$ ipython --no-banner

In [1]: import numpy as np

In [2]: from numpy import linalg as LA

In [3]: np.set_printoptions(suppress=True, linewidth=100)

In [4]: rnd = lambda a: np.round(a, 3) + 0

In [5]: m1 = np.load("test2.npy")

In [6]: rnd(m1)
Out[6]: 
array([[ 1.   ,  0.   ,  0.   ,  0.   ,  0.   ,  0.   ,  0.   ,  0.   ,  0.   ,  0.   ,  0.   ,
         0.   ,  0.   ,  0.   ,  0.   ],
       [ 0.   ,  1.   ,  0.   ,  0.   ,  0.   ,  0.   ,  0.   ,  0.   ,  0.   ,  0.   ,  0.   ,
         0.   ,  0.   ,  0.   ,  0.   ],
       [ 0.   ,  0.   ,  1.   ,  0.   ,  0.   ,  0.   ,  0.   ,  0.   ,  0.   ,  0.   ,  0.   ,
         0.   ,  0.   ,  0.   ,  0.   ],
       [ 0.   ,  0.   ,  0.   ,  1.   ,  0.   ,  0.   ,  0.   ,  0.   ,  0.   ,  0.   ,  0.   ,
         0.   ,  0.   ,  0.   ,  0.   ],
       [ 0.   ,  0.   ,  0.   ,  0.   ,  1.   ,  0.   ,  0.   ,  0.   ,  0.   ,  0.   ,  0.   ,
         0.   ,  0.   ,  0.   ,  0.   ],
       [ 0.   ,  0.   ,  0.   ,  0.   ,  0.   ,  1.   ,  0.   ,  0.   ,  0.   ,  0.   ,  0.   ,
         0.   ,  0.   ,  0.   ,  0.   ],
       [ 0.   ,  0.   ,  0.   ,  0.   ,  0.   ,  0.   ,  1.   ,  0.   ,  0.   ,  0.   ,  0.   ,
         0.   ,  0.   ,  0.   ,  0.   ],
       [ 0.   ,  0.   ,  0.   ,  0.   ,  0.   ,  0.   ,  0.   ,  0.309,  0.   ,  0.   , -0.951,
         0.   ,  0.   ,  0.   ,  0.   ],
       [ 0.   ,  0.   ,  0.   ,  0.   ,  0.   ,  0.   ,  0.   ,  0.   ,  1.   ,  0.   ,  0.   ,
         0.   ,  0.   ,  0.   ,  0.   ],
       [ 0.   ,  0.   ,  0.   ,  0.   ,  0.   ,  0.   ,  0.   ,  0.   ,  0.   ,  1.   ,  0.   ,
         0.   ,  0.   ,  0.   ,  0.   ],
       [ 0.   ,  0.   ,  0.   ,  0.   ,  0.   ,  0.   ,  0.   ,  0.951,  0.   ,  0.   ,  0.309,
         0.   ,  0.   ,  0.   ,  0.   ],
       [ 0.   ,  0.   ,  0.   ,  0.   ,  0.   ,  0.   ,  0.   ,  0.   ,  0.   ,  0.   ,  0.   ,
         1.   ,  0.   ,  0.   ,  0.   ],
       [ 0.   ,  0.   ,  0.   ,  0.   ,  0.   ,  0.   ,  0.   ,  0.   ,  0.   ,  0.   ,  0.   ,
         0.   ,  1.   ,  0.   ,  0.   ],
       [ 0.   ,  0.   ,  0.   ,  0.   ,  0.   ,  0.   ,  0.   ,  0.   ,  0.   ,  0.   ,  0.   ,
         0.   ,  0.   ,  1.   ,  0.   ],
       [ 0.   ,  0.   ,  0.   ,  0.   ,  0.   ,  0.   ,  0.   ,  0.   ,  0.   ,  0.   ,  0.   ,
         0.   ,  0.   ,  0.   ,  1.   ]])

In [7]: # 14 groups of indices that never mix

In [8]: r0 = np.array([2, -3, -1, 2, -3, -2, -2, -2, 3, 0, 0, -2, -2, 0, 0])

In [9]: M2 = m1 + np.outer(r0, np.eye(15)[3])

In [10]: LA.matrix_rank(LA.inv(M2) - LA.inv(m1), tol=1e-8)
Out[10]: np.int64(1)

In [11]: rnd(LA.det(M2) / LA.det(m1)), rnd(1 + LA.solve(m1, r0)[3])
Out[11]: (np.float64(3.0), np.float64(3.0))

In [12]: feats = np.loadtxt("sample9.csv", delimiter=",")

In [13]: feats
Out[13]: 
array([[ 10.,   0.,   1.,   1.,  -2.,  -2.,   2.,   0.,   1.],
       [  2., -12.,   2.,   1.,   2.,   2.,   2.,   0.,   1.],
       [  1.,   2.,   4.,   1.,  -1.,   1.,   2.,   1.,   1.],
       [  1.,   0.,   1.,   7.,   0.,   0.,  -2.,   0.,   1.],
       [ -2.,  -2.,   1.,   1.,  -7.,  -1.,   1.,   1.,   2.],
       [ -2.,   0.,   0.,   2.,   0., -10.,  -1.,   0.,   2.],
       [ -2.,   0.,   1.,  -1.,   2.,   2., -17.,   0.,   1.],
       [  2.,   2.,  -1.,  -2.,   0.,  -2.,  -1.,   8.,  -1.],
       [ -1.,  -1.,   2.,   0.,   2.,  -2.,  -1.,   1.,  10.]])

In [14]: rnd(LA.norm(feats, axis=0))
Out[14]: array([11.091, 12.53 ,  5.385,  7.874,  8.124, 11.045, 17.578,  8.185, 10.677])

In [15]: LA.norm(feats, axis=1).argmax()
Out[15]: np.int64(6)

In [16]: rnd(LA.norm(feats, 2))
Out[16]: np.float64(18.43)

In [17]: rnd(LA.norm(feats, "nuc"))
Out[17]: np.float64(89.152)
